$ python3 -q
>>> import numpy as np
>>> import numpy.linalg as la
>>> np.set_printoptions(precision=3, suppress=True, linewidth=140)
>>> Y = np.array([[2, 2], [-3, -3]])
>>> m1 = np.kron(np.eye(2, dtype=int), Y)
>>> print(m1)
[[ 2  2  0  0]
 [-3 -3  0  0]
 [ 0  0  2  2]
 [ 0  0 -3 -3]]
>>> # columns 0 and 1 are equal
>>> print(np.count_nonzero(m1))
8
>>> print(m1.shape)
(4, 4)
>>> print(np.diff(m1, axis=0))
[[-5 -5  0  0]
 [ 3  3  2  2]
 [ 0  0 -5 -5]]
>>> print(m1.sum(axis=0))
[-1 -1 -1 -1]
>>> print(round(float(la.norm(m1)), 3))
7.211
>>> print(m1.sum(axis=1))
[ 4 -6  4 -6]
>>> print(np.abs(m1).max())
3
>>> t3 = np.stack([m1, 2 * m1, m1[::-1]])
>>> print(np.round(la.det(t3), 3) + 0)
[0. 0. 0.]
>>> print(np.einsum("bij,cij->bc", t3, t3))
[[ 52 104   0]
 [104 208   0]
 [  0   0  52]]
>>> print(la.norm(t3, axis=(1, 2)))
[ 7.211 14.422  7.211]
>>> Y = np.array([[0, 0, 2], [2, -4, 0], [0, -4, -3], [5, -4, 2]])
>>> print(np.einsum("ij,ij->i", m1, m1))
[ 8 18  8 18]
>>> print(la.matrix_rank(np.vstack([m1, Y.T])))
4
>>> print(np.einsum("ik,kj->ij", m1, Y))
[[  4  -8   4]
 [ -6  12  -6]
 [ 10 -16  -2]
 [-15  24   3]]
>>> U, sv, VT = la.svd(m1)
>>> print(np.argmax(sv[:-1] / (sv[1:] + 1e-6)) + 1)
2
>>> Y = U[:, :2] @ np.diag(sv[:2]) @ VT[:2]
>>> print(round(float(np.abs(m1 - Y).max()), 3))
0.0
>>> print(np.round(la.norm(m1 - Y, 2), 3), np.round(sv[2], 3))
0.0 0.0
>>> print(la.matrix_rank(Y))
2
>>> print(la.matrix_rank(m1, rtol=0.05))
2
>>> K = np.loadtxt("layer9.csv", delimiter=",")
>>> print(K)
[[120.   5.   0.   1.   5.   2.]
 [  2.  41.   3.   1.   3.   4.]
 [  1.   5. 102.   2.   5.   4.]
 [  4.   4.   4.  41.   3.   1.]
 [  0.   1.   3.   0.  24.   3.]
 [  0.   5.   0.   2.   0.   2.]]
>>> rng = np.random.default_rng(311749)
>>> z = rng.permutation(4)
>>> print(z)
[0 1 2 3]
>>> Y = m1[z][:, z]
>>> print(np.diag(Y))
[ 2 -3  2 -3]
>>> print(round(float(la.det(Y)), 3), round(float(la.det(m1[z])), 3))
0.0 0.0
>>> Y = np.array([[2, 1], [1, 1], [1, 2], [2, 1], [0, 2], [0, 1]])
>>> print(np.vstack([K, Y.T]).shape)
(8, 6)
>>> print(np.einsum("ij,ij->i", K, K))
[14455.  1720. 10475.  1739.   595.    33.]
>>> mat = np.array([[4, 8, 3, 3, -6],
...     [0, -8, -7, -7, -4],
...     [0, 0, 3, -7, 0],
...     [0, 0, 0, 6, 7],
...     [0, 0, 0, 0, 1]])
>>> print(mat)
[[ 4  8  3  3 -6]
 [ 0 -8 -7 -7 -4]
 [ 0  0  3 -7  0]
 [ 0  0  0  6  7]
 [ 0  0  0  0  1]]
>>> Y = mat + rng.integers(-2, 3, (5, 4)) @ rng.integers(-2, 3, (4, 5))
>>> print(Y)
[[  6  12   8   3  -6]
 [  6  -5  -4  -5   7]
 [  4   8  14 -13   0]
 [  1  -1  -2  11  10]
 [  0   0   3  -8  -4]]
>>> print(la.matrix_rank(Y - mat, tol=1e-8))
4
>>> feats, _ = la.qr(np.array([[-1.2, -0.4, 1.3, -0.4, -0.3],
...     [-0.7, 0.7, -0.1, -0.7, -0.7],
...     [0.1, -1.3, 0.5, -1.7, 0.2],
...     [1.4, 0.9, -0.7, -1.0, -0.9],
...     [0.1, -0.5, -0.7, 0.7, 1.8]]))
>>> print(feats)
[[-0.607  0.041 -0.488 -0.01   0.626]
 [-0.354 -0.506  0.289  0.728 -0.074]
 [ 0.051  0.753 -0.194  0.61  -0.142]
 [ 0.708 -0.293 -0.313  0.312  0.466]
 [ 0.051  0.299  0.736  0.002  0.605]]
>>> z = rng.permutation(5)
>>> Y = feats[:, z] * rng.choice([-1, 1], 5)
>>> print(Y)
[[-0.041  0.626  0.01   0.607 -0.488]
 [ 0.506 -0.074 -0.728  0.354  0.289]
 [-0.753 -0.142 -0.61  -0.051 -0.194]
 [ 0.293  0.466 -0.312 -0.708 -0.313]
 [-0.299  0.605 -0.002 -0.051  0.736]]
>>> U, _, VT = la.svd(feats.T @ Y)
>>> print(np.round(U @ VT, 3) + 0)
[[ 0.  0.  0. -1.  0.]
 [-1.  0.  0.  0.  0.]
 [ 0.  0.  0.  0.  1.]
 [ 0.  0. -1.  0.  0.]
 [ 0.  1.  0.  0.  0.]]
>>> print(z)
[1 4 3 0 2]
>>> print(np.round(la.lstsq(feats, Y)[0], 3) + 0)
[[ 0.  0.  0. -1.  0.]
 [-1.  0.  0.  0.  0.]
 [ 0.  0.  0.  0.  1.]
 [ 0.  0. -1.  0.  0.]
 [ 0.  1.  0.  0.  0.]]
>>> Y = np.array([[-1, 0, -2], [-1, 3, -3]])
>>> cent = np.kron(Y, feats)
>>> print(cent.shape)
(10, 15)
>>> Y = np.array([[0, 1, 2], [2, 2, -2], [-1, 3, 1], [2, -1, 2], [1, -2, -1]])
>>> print(np.einsum("ij->j", feats))
[-0.152  0.294  0.029  1.642  1.481]
>>> print(np.vstack([feats, Y.T]).shape)
(8, 5)
>>> print(np.flatnonzero(la.matrix_power((m1 != 0) + (m1.T != 0) + np.eye(4), 4)[3]))
[2 3]
>>> print(m1 @ m1)
[[-2 -2  0  0]
 [ 3  3  0  0]
 [ 0  0 -2 -2]
 [ 0  0  3  3]]
>>> print((m1 != 0).astype(int))
[[1 1 0 0]
 [1 1 0 0]
 [0 0 1 1]
 [0 0 1 1]]
>>> x = np.array([2, -3, 9, -2, 6])
>>> print(np.round(la.det(feats), 3))
1.0
>>> print(5 - la.matrix_rank(feats - np.eye(5), tol=1e-8))
1
>>> print(np.sort(np.abs(np.degrees(np.angle(la.eigvals(feats))))))
[  0.     77.771  77.771 155.091 155.091]
>>> print(round(float(la.norm(x)), 3), round(float(la.norm(feats @ x)), 3))
11.576 11.576
>>> print(la.inv(feats))
[[-0.607 -0.354  0.051  0.708  0.051]
 [ 0.041 -0.506  0.753 -0.293  0.299]
 [-0.488  0.289 -0.194 -0.313  0.736]
 [-0.01   0.728  0.61   0.312  0.002]
 [ 0.626 -0.074 -0.142  0.466  0.605]]
